$ python -q
>>> import numpy as np
>>> np.set_printoptions(precision=1, suppress=True, linewidth=100, sign=" ")
>>> Y = np.array([[0.2], [0.4], [0.5], [-1.8]])
>>> cent = np.array([[0.4, 0.1, -0.2]])
>>> K = Y @ cent
>>> K.round(1) + 0
array([[ 0.1,  0. ,  0. ],
       [ 0.2,  0. , -0.1],
       [ 0.2,  0. , -0.1],
       [-0.7, -0.2,  0.4]])
>>> rk = np.linalg.matrix_rank(K)
>>> rk
np.int64(1)
>>> N = np.linalg.svd(K)[2][rk:].T
>>> N @ N.T
array([[ 0.2, -0.2,  0.4],
       [-0.2,  1. ,  0.1],
       [ 0.4,  0.1,  0.8]])
>>> [int(np.linalg.matrix_rank(np.delete(K, i, axis=0))) for i in range(4)]
[1, 1, 1, 1]
>>> [int(np.linalg.matrix_rank(K[:i])) for i in range(1, len(K) + 1)]
[1, 1, 1, 1]
>>> np.linalg.matrix_rank(K.T @ K), np.linalg.matrix_rank(K @ K.T)
(np.int64(1), np.int64(1))
>>> np.round(K @ N, 1) + 0
array([[ 0.,  0.],
       [ 0.,  0.],
       [ 0.,  0.],
       [ 0.,  0.]])
>>> Uu, sv, Vh = np.linalg.svd(K)
>>> evecs = Vh[:(sv > 1e-8).sum()]
>>> rng = np.random.default_rng(359047)
>>> vec = K[0] + 5 * K[1] + rng.integers(2) * np.eye(3)[2]
>>> vec
array([ 0.9,  0.2, -0.4])
>>> round(float(np.linalg.norm(vec - evecs.T @ evecs @ vec)), 1)
0.0
>>> np.linalg.matrix_rank(np.vstack([K, vec]))
np.int64(1)
>>> W0 = np.load("dump.npy")
>>> W0
array([[ 8.,  2., -4.,  0.],
       [ 2.,  5., -2.,  0.],
       [-4., -2.,  8.,  0.],
       [ 0.,  0.,  0.,  4.]])
>>> W0[0] @ W0[1]
np.float64(34.0)
>>> round(np.linalg.norm(W0[0], 1), 1), np.round(np.linalg.norm(W0[0], np.inf), 1)
(np.float64(14.0), np.float64(8.0))
